$ python3 -q
>>> import numpy as np
>>> np.set_printoptions(precision=1, suppress=True, linewidth=140)
>>> K = np.diag(3 * np.array([0, 0, -3, -3, -2, -3])) + np.array([[2, 1, 2, 0, 3, 3],
...     [3, -1, 1, -1, -3, -2],
...     [0, 1, -2, 3, 3, -3],
...     [2, 2, -2, 3, -2, -2],
...     [2, 2, -3, 0, 1, -3],
...     [0, -2, 3, -1, 3, 0]])
>>> K
array([[  2,   1,   2,   0,   3,   3],
       [  3,  -1,   1,  -1,  -3,  -2],
       [  0,   1, -11,   3,   3,  -3],
       [  2,   2,  -2,  -6,  -2,  -2],
       [  2,   2,  -3,   0,  -5,  -3],
       [  0,  -2,   3,  -1,   3,  -9]])
>>> blk = np.stack([K, 3 * K, K[::-1]])
>>> np.linalg.matrix_rank(blk)
array([6, 6, 6])
>>> blk.sum(axis=0)
array([[  8,   2,  11,  -1,  15,   3],
       [ 14,  -2,   1,  -4, -17, -11],
       [  2,   6, -46,   6,  10, -14],
       [  8,   9, -19, -21,  -5, -11],
       [ 11,   7, -11,  -1, -23, -14],
       [  2,  -7,  14,  -4,  15, -33]])
>>> blk.shape
(3, 6, 6)
>>> vec = np.array([2, 4, 2, 0, 0, 0])
>>> target = K @ vec
>>> target
array([ 12,   4, -18,   8,   6,  -2])
>>> np.round(np.linalg.solve(K, target), 1) + 0
array([2., 4., 2., 0., 0., 0.])
>>> np.round(np.linalg.solve(K.T, K[1]), 1) + 0
array([0., 1., 0., 0., 0., 0.])
>>> np.round(np.linalg.solve(K, 3 * target), 1) + 0
array([ 6., 12.,  6.,  0.,  0.,  0.])
>>> np.round(np.linalg.solve(K, K[:, 2]), 1) + 0
array([0., 0., 1., 0., 0., 0.])
>>> Y = np.array([[3, 0, -1],
...     [3, 0, 0],
...     [-2, -1, -1],
...     [1, -2, -1],
...     [0, 3, -2],
...     [0, 2, 0]])
>>> np.linalg.matrix_rank(np.vstack([K, Y.T]))
np.int64(6)
>>> Y @ K
Traceback (most recent call last):
  File "<python-input-17>", line 1, in <module>
    Y @ K
    ~~^~~
ValueError: matmul: Input operand 1 has a mismatch in its core dimension 0, with gufunc signature (n?,k),(k,m?)->(n?,m?) (size 6 is different from 3)
>>> np.einsum("ij->j", K)
array([  9,   3, -10,  -5,  -1, -16])
>>> np.einsum("ik,kj->ij", K, Y)
array([[  5,  13, -10],
       [  3, -12,   3],
       [ 28,   8,   2],
       [ 10,   4,  10],
       [ 18, -18,  11],
       [-13, -10,  -8]])
>>> np.linalg.matrix_rank(K @ Y)
np.int64(3)
>>> np.einsum("ij,ij->i", K, K)
array([ 27,  25, 149,  56,  51, 104])
>>> Y.T @ K.T
array([[  5,   3,  28,  10,  18, -13],
       [ 13, -12,   8,   4, -18, -10],
       [-10,   3,   2,  10,  11,  -8]])
>>> np.einsum("ik,kj->ji", K, Y)
array([[  5,   3,  28,  10,  18, -13],
       [ 13, -12,   8,   4, -18, -10],
       [-10,   3,   2,  10,  11,  -8]])
>>> M = np.array([[-1, -4], [-4, -1]])
>>> vec = np.array([7, 0])
>>> target = M @ vec
>>> c, lr = np.zeros(2), 1 / np.linalg.norm(M, 2) ** 2
>>> for i in range(5):
...     c -= lr * M.T @ (M @ c - target)
...     if i % 1 == 0: print(i, round(np.linalg.norm(M @ c - target), 1))
... 
0 9.5
1 6.1
2 3.9
3 2.5
4 1.6
>>> round(np.linalg.cond(M), 1)
np.float64(1.7)
>>> vec = np.array([-1, 6])
>>> h = np.maximum(M @ vec, 0)
>>> np.maximum(M @ (3 * vec), 0)
array([0, 0])
>>> np.maximum(M @ vec, 0) - np.maximum(-M @ vec, 0)
array([-23,  -2])
>>> M * (h > 1e-9)[:, None]
array([[0, 0],
       [0, 0]])
>>> h
array([0, 0])
>>> np.tanh(M @ vec)
array([-1., -1.])
>>> M.T @ h
array([0, 0])
>>> Y = np.linalg.inv(M)
>>> np.linalg.det(M) * Y
array([[-1.,  4.],
       [ 4., -1.]])
>>> np.allclose(Y, M.T)
False
>>> round(np.linalg.slogdet(M)[0], 1)
np.float64(-1.0)
>>> np.linalg.inv(Y)
array([[-1., -4.],
       [-4., -1.]])
>>> Y
array([[ 0.1, -0.3],
       [-0.3,  0.1]])
>>> np.round(np.linalg.det(M) * np.linalg.det(Y), 1)
np.float64(1.0)
>>> f = np.array([2, 0, 1])
>>> np.convolve(M[1], f)
array([-8, -2, -4, -1])
>>> np.polyval(f, M[1])
array([33,  3])
>>> np.array([np.convolve(row, f, "same") for row in M])
array([[-2, -8, -1],
       [-8, -2, -4]])
>>> Y = M / np.sqrt((M ** 2).mean(axis=1, keepdims=True))
>>> np.linalg.norm(Y, axis=1)
array([1.4, 1.4])
>>> Y[0]
array([-0.3, -1.4])
>>> F = np.array([[-6, -4, -2, -4, 2, 0],
...     [-6, -4, -2, -4, 2, 0],
...     [3, 2, 1, 2, -1, 0],
...     [6, 4, 2, 4, -2, 0]])
>>> F
array([[-6, -4, -2, -4,  2,  0],
       [-6, -4, -2, -4,  2,  0],
       [ 3,  2,  1,  2, -1,  0],
       [ 6,  4,  2,  4, -2,  0]])
>>> np.argsort(-np.linalg.norm(F, axis=0).round(6), kind="stable")[:3]
array([0, 1, 3])
>>> [round(float(x), 1) for x in np.linalg.svd(F, compute_uv=False)[:3]]
[15.7, 0.0, 0.0]
>>> round(np.linalg.norm(F, 2) / np.linalg.norm(F), 1)
np.float64(1.0)
>>> rank = np.linalg.matrix_rank(F)
>>> rank
np.int64(1)
>>> N = np.linalg.svd(F)[2][rank:].T
>>> np.allclose(F @ N, 0)
True
>>> np.round(F @ N, 1) + 0
array([[0., 0., 0., 0., 0.],
       [0., 0., 0., 0., 0.],
       [0., 0., 0., 0., 0.],
       [0., 0., 0., 0., 0.]])
